$ python3 -q
>>> import numpy as np
>>> import numpy.linalg as la
>>> np.set_printoptions(precision=2, suppress=True, linewidth=120)
>>> feats = np.load("out7.npy")
>>> feats
array([[-0.51, -0.28,  0.81],
       [ 0.86, -0.17,  0.49],
       [ 0.  ,  0.95,  0.32]])
>>> # orthonormal columns
>>> round(feats[:, 0] @ feats[:, 2], 2)
np.float64(-0.0)
>>> np.round(feats.T @ feats, 2) + 0
array([[1., 0., 0.],
       [0., 1., 0.],
       [0., 0., 1.]])
>>> la.norm(feats, axis=0)
array([1., 1., 1.])
>>> la.svd(feats, compute_uv=False)
array([1., 1., 1.])
>>> P = np.triu(np.array([[3, 2, 0], [0, 3, 3], [0, 1, 3]]), 1) + np.eye(3)
>>> A2 = P @ feats @ la.inv(P)
>>> round(float(la.det(A2)), 2)
1.0
>>> la.matrix_rank(A2)
np.int64(3)
>>> Q, V = la.qr(feats[:, :1])[0], la.qr(feats[:, 1:])[0]
>>> sigma = la.svd(Q.T @ V, compute_uv=False)
>>> sigma.round(2) + 0
array([0.])
>>> round(float(la.norm(Q @ Q.T - V @ V.T, 2)), 2)
1.0
>>> x0 = np.array([-5, -2, 5])
>>> target = feats @ x0
>>> target
array([ 7.18, -1.52, -0.27])
>>> la.solve(feats, 5 * target)
array([-25., -10.,  25.])
>>> np.round(la.solve(feats.T, feats[1]), 2) + 0
array([0., 1., 0.])
>>> f, g = feats[1], feats[2]
>>> f @ f
np.float64(1.0)
>>> np.round(f @ g, 2)
np.float64(0.0)
>>> p = (f @ g) / (f @ f) * f
>>> np.round(g - p, 2) + 0
array([0.  , 0.95, 0.32])
>>> (g - p) @ f
np.float64(0.0)
>>> la.matrix_rank(np.outer(f, g))
np.int64(1)
>>> M = np.load("test4.npy")
>>> M
array([[ 0.99, -1.25,  1.74, -0.14, -2.22,  1.75, -1.19,  1.28],
       [-4.01, -3.11,  2.56, -1.52,  0.12, -1.94,  0.13, -0.12],
       [-4.28, -0.26,  0.69, -0.71, -1.88,  4.23, -1.94, -4.27],
       [-2.33,  2.28,  0.82,  1.87,  0.19, -0.66, -0.66, -0.39],
       [-0.95,  1.54,  3.55, -3.74,  0.5 , -2.15,  0.3 , -1.02],
       [ 1.69, -0.58, -1.69, -0.17, -2.32, -1.71, -0.12, -0.9 ],
       [ 3.71, -0.45, -5.51,  3.14,  2.11,  1.31, -0.64,  0.66],
       [ 5.16,  0.6 ,  0.39,  0.32, -0.24, -5.18,  2.71,  2.2 ],
       [-0.87,  0.46, -4.01,  0.34,  0.19, -0.69,  0.17, -6.94],
       [-2.06,  3.78,  3.52, -3.4 ,  0.18, -1.5 , -2.43,  1.11],
       [-0.1 ,  2.6 , -0.96,  0.01,  0.11, -0.03, -0.28, -0.69],
       [-2.49, -1.29,  3.93, -0.3 , -1.12,  1.78, -1.53, -3.07],
       [ 0.08, -1.27,  1.19,  2.95, -3.68,  2.62,  1.3 ,  1.02],
       [-4.17, -1.77, -0.45, -1.62, -0.38, -2.03,  0.32, -1.57],
       [-4.17, -4.12,  0.96, -1.69,  2.2 ,  4.57, -3.25,  2.42],
       [-2.18,  1.84, -3.18, -0.6 ,  2.26,  1.13, -0.14,  0.25]])
>>> x0 = np.array([3, 2, -2, 3, -2, -2, 2, -1])
>>> a = np.maximum(M @ x0, 0)
>>> a
array([ 0.  ,  0.  ,  0.  ,  1.55,  0.  , 15.5 , 21.89, 30.92, 15.63,  0.  ,  6.82,  0.  ,  7.87,  0.  ,  0.  ,  0.  ])
>>> np.maximum(M @ (3 * x0), 0)
array([ 0.  ,  0.  ,  0.  ,  4.65,  0.  , 46.5 , 65.67, 92.76, 46.89,  0.  , 20.46,  0.  , 23.61,  0.  ,  0.  ,  0.  ])
>>> f = np.array([3, 1, 2])
>>> E = np.array([np.roll(f, i) for i in range(3)])
>>> E
array([[3, 1, 2],
       [2, 3, 1],
       [1, 2, 3]])
>>> A2 = np.array([[5, 6, 8], [4, 5, 3], [2, 1, 1]])
>>> A2.T @ E.T
array([[23, 24, 19],
       [25, 28, 19],
       [29, 26, 17]])
>>> np.einsum("ik,kj->ji", E, A2)
array([[23, 24, 19],
       [25, 28, 19],
       [29, 26, 17]])
>>> A2 = np.array([[-4, -1, -9], [8, 0, -4]])
>>> basis = np.kron(A2, E)
>>> basis.shape
(6, 9)
>>> la.matrix_rank(basis)
np.int64(6)
>>> K = np.load("sample17.npy")
>>> K
array([[-0.01,  5.33, -2.63],
       [-0.01,  4.71, -2.35],
       [ 0.02,  1.69, -0.87],
       [ 0.  ,  5.3 , -2.66],
       [-0.02,  2.75, -1.4 ],
       [ 0.02, -0.6 ,  0.3 ],
       [ 0.  , -6.08,  3.06],
       [ 0.  ,  4.06, -2.03],
       [ 0.  ,  6.1 , -3.06],
       [ 0.02, -2.43,  1.21],
       [ 0.01,  1.01, -0.5 ],
       [ 0.02, -0.84,  0.43],
       [ 0.  , -5.2 ,  2.6 ],
       [ 0.01, -0.14,  0.09],
       [-0.04, -7.71,  3.82],
       [-0.01, -2.6 ,  1.28],
       [-0.01, -0.3 ,  0.13],
       [ 0.  , -1.07,  0.53],
       [-0.04,  2.39, -1.22],
       [ 0.03, -4.31,  2.13],
       [ 0.01, -5.86,  2.94],
       [ 0.01,  4.82, -2.39],
       [ 0.01,  2.95, -1.49],
       [ 0.  , -1.78,  0.96]])
>>> basis = K[[2, 16]].astype(float)
>>> for _ in range(3):
...     idx = la.norm(K[:, None] - basis, axis=-1).argmin(axis=1)
...     basis = np.array([K[idx == j].mean(axis=0) for j in range(2)])
... 
>>> idx
array([0, 0, 0, 0, 0, 1, 1, 0, 0, 1, 0, 1, 1, 1, 1, 1, 1, 1, 0, 1, 1, 0, 0, 1])
>>> basis.round(2) + 0
array([[ 0.  ,  3.74, -1.87],
       [ 0.  , -2.99,  1.5 ]])
>>> np.abs(basis[1] - basis[0]).argmax()
np.int64(1)
>>> basis[1] - basis[0]
array([ 0.01, -6.73,  3.37])
>>> mat = np.tril(np.array([[2, 2, 3, 1, 2, 4, 5],
...     [4, 3, 3, 3, 1, 0, 4],
...     [4, 1, 2, 4, 5, 4, 2],
...     [4, 0, 4, 4, 4, 5, 1],
...     [3, 4, 1, 5, 2, 4, 2],
...     [1, 5, 4, 5, 0, 0, 5],
...     [0, 4, 4, 5, 1, 4, 0]]), -1) + np.eye(7, dtype=int)
>>> mat
array([[1, 0, 0, 0, 0, 0, 0],
       [4, 1, 0, 0, 0, 0, 0],
       [4, 1, 1, 0, 0, 0, 0],
       [4, 0, 4, 1, 0, 0, 0],
       [3, 4, 1, 5, 1, 0, 0],
       [1, 5, 4, 5, 0, 1, 0],
       [0, 4, 4, 5, 1, 4, 1]])
>>> # triangular, det is the product of the diagonal
>>> A2 = mat / la.norm(mat, axis=1, keepdims=True)
>>> G = A2 @ A2.T
>>> G
array([[1.  , 0.97, 0.94, 0.7 , 0.42, 0.12, 0.  ],
       [0.97, 1.  , 0.97, 0.68, 0.54, 0.26, 0.11],
       [0.94, 0.97, 1.  , 0.82, 0.56, 0.37, 0.22],
       [0.7 , 0.68, 0.82, 1.  , 0.51, 0.53, 0.42],
       [0.42, 0.54, 0.56, 0.51, 1.  , 0.87, 0.74],
       [0.12, 0.26, 0.37, 0.53, 0.87, 1.  , 0.91],
       [0.  , 0.11, 0.22, 0.42, 0.74, 0.91, 1.  ]])
>>> G[4]
array([0.42, 0.54, 0.56, 0.51, 1.  , 0.87, 0.74])
>>> la.cond(mat) > 100
np.True_
>>> [round(float(x), 2) for x in la.svd(mat, compute_uv=False)[:3]]
[13.85, 6.99, 3.97]
>>> la.matrix_rank(mat, rtol=0.1)
np.int64(4)
>>> rng = np.random.default_rng(573530)
>>> idx = rng.permutation(3)
>>> idx
array([0, 2, 1])
>>> A2 = E[idx][:, idx]
>>> np.allclose(A2, E)
False
>>> np.diag(A2)
array([3, 3, 3])
>>> A2
array([[3, 2, 1],
       [1, 3, 2],
       [2, 1, 3]])
>>> round(la.det(A2), 2), round(la.det(E[idx]), 2)
(np.float64(18.0), np.float64(-18.0))
>>> np.sort(np.abs(la.eigvals(A2)))
array([1.73, 1.73, 6.  ])
>>> la.matrix_power(mat, 2)
array([[ 1,  0,  0,  0,  0,  0,  0],
       [ 8,  1,  0,  0,  0,  0,  0],
       [12,  2,  1,  0,  0,  0,  0],
       [24,  4,  8,  1,  0,  0,  0],
       [46,  9, 22, 10,  1,  0,  0],
       [58, 14, 28, 10,  0,  1,  0],
       [59, 36, 45, 35,  2,  8,  1]])
>>> (mat + mat.T) / 2
array([[1. , 2. , 2. , 2. , 1.5, 0.5, 0. ],
       [2. , 1. , 0.5, 0. , 2. , 2.5, 2. ],
       [2. , 0.5, 1. , 2. , 0.5, 2. , 2. ],
       [2. , 0. , 2. , 1. , 2.5, 2.5, 2.5],
       [1.5, 2. , 0.5, 2.5, 1. , 0. , 0.5],
       [0.5, 2.5, 2. , 2.5, 0. , 1. , 2. ],
       [0. , 2. , 2. , 2.5, 0.5, 2. , 1. ]])
>>> np.sort(np.abs(la.eigvals(mat)))
array([1., 1., 1., 1., 1., 1., 1.])
>>> X = np.load("block8.npy")
>>> X
array([[-1,  0,  0,  0,  0,  0,  0,  0,  0],
       [ 0,  1,  0,  0,  0,  0,  0,  0,  0],
       [ 0,  0,  1,  0,  0,  0,  0,  0,  0],
       [ 0,  0,  0,  1,  0,  0,  0,  0,  0],
       [ 0,  0,  0,  0,  0,  0,  0,  0,  0],
       [ 0,  0,  0,  0,  0,  0,  0,  0,  0],
       [ 0,  0,  0,  0,  0,  0, -1,  0,  0],
       [ 0,  0,  0,  0,  0,  0,  0,  3,  0],
       [ 0,  0,  0,  0,  0,  0,  0,  0, -1]])
>>> # null space of dimension 2
>>> ev, V = la.eigh(X)
>>> la.eigvalsh(X + 2 * np.eye(9))
array([1., 1., 1., 2., 2., 3., 3., 3., 5.])
>>> V.T @ X @ V
array([[-1.,  0.,  0.,  0.,  0.,  0.,  0.,  0.,  0.],
       [ 0., -1.,  0.,  0.,  0.,  0.,  0.,  0.,  0.],
       [ 0.,  0., -1.,  0.,  0.,  0.,  0.,  0.,  0.],
       [ 0.,  0.,  0.,  0.,  0.,  0.,  0.,  0.,  0.],
       [ 0.,  0.,  0.,  0.,  0.,  0.,  0.,  0.,  0.],
       [ 0.,  0.,  0.,  0.,  0.,  1.,  0.,  0.,  0.],
       [ 0.,  0.,  0.,  0.,  0.,  0.,  1.,  0.,  0.],
       [ 0.,  0.,  0.,  0.,  0.,  0.,  0.,  1.,  0.],
       [ 0.,  0.,  0.,  0.,  0.,  0.,  0.,  0.,  3.]])
>>> np.abs(V[:, -1]).round(6).argmax()
np.int64(7)
>>> ev
array([-1., -1., -1.,  0.,  0.,  1.,  1.,  1.,  3.])
>>> np.round(la.eigvalsh(X).min(), 2)
np.float64(-1.0)
>>> try:
...     la.cholesky(X)
... except la.LinAlgError as e:
...     print("failed:", e)
... 
failed: Matrix is not positive definite
>>> np.all(la.eigvalsh(X) > 0)
np.False_
>>> A2 = np.array([[2, -1, -2, 0], [-2, -2, 3, -1], [-1, -1, 3, -1], [2, -3, 0, 2]])
>>> A = A2 + A2.T
>>> A
array([[ 4, -3, -3,  2],
       [-3, -4,  2, -4],
       [-3,  2,  6, -1],
       [ 2, -4, -1,  4]])
>>> round(float(la.eigvalsh(A).min()), 2)
-6.16
>>> np.all(la.eigvalsh(A) > 0)
np.False_
>>> np.round(la.det(A), 2)
np.float64(-367.0)
>>> np.sort(np.abs(la.eigvals(A)))
array([ 1.33,  4.23,  6.16, 10.6 ])
>>> W0 = np.load("a.npy")
>>> W0
array([[ 3, -1,  4,  0,  0,  2,  0, -4,  2],
       [ 0, -1,  5,  5, -4,  3,  3,  1,  0],
       [ 0,  0, -2,  2, -4, -3, -4, -5,  4],
       [ 0,  0,  0,  3, -1, -2,  3, -3, -3],
       [ 0,  0,  0,  0,  1,  2, -4,  4,  4],
       [ 0,  0,  0,  0,  0,  2,  1,  3, -3],
       [ 0,  0,  0,  0,  0,  0,  0,  4, -5],
       [ 0,  0,  0,  0,  0,  0,  0, -1, -4],
       [ 0,  0,  0,  0,  0,  0,  0,  0, -5]])
>>> # rank 8
>>> round(np.trace(la.pinv(W0) @ W0), 2)
np.float64(8.0)
>>> la.lstsq(W0[:-1].T, W0[-1])[2]
np.int32(8)
>>> np.allclose(W0[:-1].T @ la.lstsq(W0[:-1].T, W0[-1])[0], W0[-1])
True
>>> np.abs(np.diag(la.qr(W0)[1])) > 1e-9
array([ True,  True,  True,  True,  True,  True, False,  True,  True])
>>> np.unique(W0.round(6), axis=0).shape
(9, 9)
>>> U, sigma, Vt = la.svd(W0)
>>> np.argmax(sigma[:-1] / (sigma[1:] + 1e-6)) + 1
np.int64(8)
>>> sigma.round(2) + 0
array([12.59, 10.67,  9.45,  6.3 ,  4.36,  1.69,  1.35,  0.97,  0.  ])
>>> A2 = U[:, :8] @ np.diag(sigma[:8]) @ Vt[:8]
>>> round(la.norm(W0 - A2, 2), 2), round(sigma[8], 2)
(np.float64(0.0), np.float64(0.0))
>>> round(float(la.norm(W0 - A2) / la.norm(W0)), 2)
0.0
>>> A2.round(2) + 0
array([[ 3., -1.,  4.,  0.,  0.,  2.,  0., -4.,  2.],
       [ 0., -1.,  5.,  5., -4.,  3.,  3.,  1.,  0.],
       [ 0.,  0., -2.,  2., -4., -3., -4., -5.,  4.],
       [ 0.,  0.,  0.,  3., -1., -2.,  3., -3., -3.],
       [ 0.,  0.,  0.,  0.,  1.,  2., -4.,  4.,  4.],
       [ 0.,  0.,  0.,  0.,  0.,  2.,  1.,  3., -3.],
       [ 0.,  0.,  0.,  0.,  0.,  0.,  0.,  4., -5.],
       [ 0.,  0.,  0.,  0.,  0.,  0.,  0., -1., -4.],
       [ 0.,  0.,  0.,  0.,  0.,  0.,  0.,  0., -5.]])
>>> np.argsort(-la.norm(W0, axis=0).round(6), kind="stable")[:3]
array([8, 7, 6])
>>> np.round(la.norm(W0, 2) / la.norm(W0), 2)
np.float64(0.61)
>>> la.cond(W0) > 100
np.True_
>>> [round(float(x), 2) for x in la.svd(W0, compute_uv=False)[:3]]
[12.59, 10.67, 9.45]
>>> round(la.norm(W0[2] - W0[5]), 2)
np.float64(13.67)
>>> np.round(la.norm(W0, "nuc"), 2)
np.float64(47.38)
>>> np.round(la.norm(W0, 2), 2)
np.float64(12.59)
>>> W0[2] @ W0[5]
np.int64(-37)
>>> la.norm(W0, axis=1).argmax()
np.int64(2)
